>>> import numpy as np
>>> np.set_printoptions(precision=1, suppress=True, linewidth=120, floatmode="fixed")
>>> rng = np.random.default_rng(954)
>>> M = rng.normal(size=(25, 4))
>>> M = 20 * M / np.linalg.norm(M, axis=1, keepdims=True)
>>> M
array([[ -9.7,  -8.8,  14.0,   5.7],
       [ -0.6,  14.7,   0.4,  13.6],
       [-12.6,   3.5,   5.6,  14.1],
       [ 11.4,  14.8,  -7.2,  -0.5],
       [ 12.6,   7.0,   7.7,  11.5],
       [-11.8,  -3.0,  -6.9,  14.3],
       [  0.1, -11.5,  15.6,   4.9],
       [ 16.3,  -8.4,  -2.3,  -7.6],
       [ 12.2,   1.0,   4.9, -15.0],
       [ 16.7,  -0.3,   0.8,  11.0],
       [ -5.4,   8.6,  10.1,  14.0],
       [ 10.9,   9.8,  11.9,  -6.6],
       [ -1.3,  11.5,  15.7,   4.4],
       [  8.4,  -2.4,  15.2,   9.6],
       [  5.2,  12.6,  11.8,   8.5],
       [  8.9,  16.7,  -5.2,   3.8],
       [  4.3,  -7.0, -17.7,   4.5],
       [-14.6,  13.4,  -1.6,   1.4],
       [ 10.9,  16.2,  -4.1,   1.6],
       [ -0.2, -19.3,   5.2,  -0.6],
       [ -3.1,  10.5, -14.9,   7.6],
       [  6.7,   5.3,  13.2, -12.4],
       [-13.9,   6.2,   3.8, -12.4],
       [ -4.3,  16.3,   6.1,   8.9],
       [  9.3, -13.1,  11.3,   3.7]])
>>> left, s, vt = np.linalg.svd(M, full_matrices=False)
>>> np.round(np.abs(vt[0]), 1) + 0
array([0.0, 0.9, 0.1, 0.4])
>>> s / s[0]
array([1.0, 0.9, 0.9, 0.7])
>>> np.allclose(left * s @ vt, M)
True
>>> dist = np.linalg.norm(M[:, None] - M[None], axis=-1)
>>> np.flatnonzero(dist[3] < dist.mean() / 2)
array([ 3, 15, 18])
>>> dist.mean(axis=1).argmax()
np.int64(16)
>>> dist[:5, :5]
array([[ 0.0, 29.7, 17.3, 38.6, 28.7],
       [29.7,  0.0, 17.2, 20.0, 17.0],
       [17.3, 17.2,  0.0, 32.9, 25.7],
       [38.6, 20.0, 32.9,  0.0, 20.8],
       [28.7, 17.0, 25.7, 20.8,  0.0]])
>>> vec = np.array([-3, 0, -2, -3])
>>> rhs = M @ vec
>>> np.round(np.linalg.solve(M.T @ M, M.T @ rhs), 1) + 0
array([-3.0,  0.0, -2.0, -3.0])
>>> rhs = rhs + 0.1 * rng.normal(size=25)
>>> rhs
array([-15.7, -39.6, -15.5, -18.2, -87.6,   6.3, -46.1, -21.3,  -1.3, -84.8, -45.8, -36.7, -40.4, -84.5, -64.9, -27.8,
         8.6,  43.0, -29.4,  -7.9,  16.3,  -9.0,  71.1, -26.2, -61.7])
>>> b, *_ = np.linalg.lstsq(M, rhs)
>>> b.round(1) + 0
array([-3.0,  0.0, -2.0, -3.0])
>>> b.round()
array([-3.0, -0.0, -2.0, -3.0])
>>> [round(float(np.linalg.norm(np.linalg.solve(M.T @ M + lam * np.eye(4), M.T @ rhs))), 2) for lam in (0, 1, 10, 100)]
[4.69, 4.69, 4.67, 4.48]
>>> round(np.linalg.norm(rhs - M @ b), 1)
np.float64(0.5)
>>> np.round(M.T @ (rhs - M @ b), 1) + 0
array([0.0, 0.0, 0.0, 0.0])
>>> O, vecs = np.linalg.qr(M[:, :3])[0], np.linalg.qr(M[:, 3:])[0]
>>> s = np.linalg.svd(O.T @ vecs, compute_uv=False)
>>> np.degrees(np.arccos(s.clip(0, 1)))
array([73.7])
>>> round(np.linalg.norm(O @ O.T - vecs @ vecs.T, 2), 1)
np.float64(1.0)
>>> Xc = M - M.mean(axis=0)
>>> vecs = np.linalg.svd(Xc)[2][:3]
>>> out = Xc - Xc @ vecs.T @ vecs
>>> np.round(np.cov(Xc @ vecs.T, rowvar=False), 1) + 0
array([[124.1,   0.0,   0.0],
       [  0.0, 104.8,   0.0],
       [  0.0,   0.0,  79.6]])
>>> np.diag(vecs.T @ vecs)
array([0.7, 1.0, 1.0, 0.3])
>>> s = 3 * 0.9 ** np.arange(3)
>>> O, _ = np.linalg.qr(np.array([[1.1, -1.9, 0.5], [1.4, -0.8, 0.5], [1.8, 1.1, 0.0]]))
>>> W0 = rng.normal(size=(22, 3)) * s @ O
>>> W0.round(1) + 0
array([[ 0.2, -5.5, -3.0],
       [ 0.7,  0.1,  1.5],
       [ 5.6, -2.4, -0.3],
       [-0.5,  5.6,  0.0],
       [-1.4,  2.7, -1.1],
       [-2.5,  0.5, -2.2],
       [-0.3, -2.5, -1.3],
       [ 7.2, -3.7, -0.8],
       [-1.8, -0.1, -2.8],
       [ 7.6, -4.7,  0.4],
       [ 0.8, -2.4, -1.7],
       [-3.3,  2.7,  2.3],
       [-2.1,  1.6, -0.8],
       [ 1.3,  2.3,  5.6],
       [ 1.3,  2.4, -3.3],
       [-2.1, -0.3, -3.7],
       [ 6.7, -0.5, -0.1],
       [-2.4,  0.8, -1.6],
       [-3.2, -2.6, -1.2],
       [ 1.9,  1.7,  0.8],
       [ 0.6,  4.4, -2.9],
       [ 0.5,  4.8,  0.0]])
>>> vec = np.array([1, 1, -2])
>>> rhs = W0 @ vec
>>> b, lr = np.zeros(3), 1 / np.linalg.norm(W0, 2) ** 2
>>> for i in range(30):
...     b -= lr * W0.T @ (W0 @ b - rhs)
...     if i % 10 == 0: print(i, round(np.linalg.norm(W0 @ b - rhs), 1))
... 
0 16.2
10 0.5
20 0.0
>>> b
array([ 1.0,  1.0, -2.0])
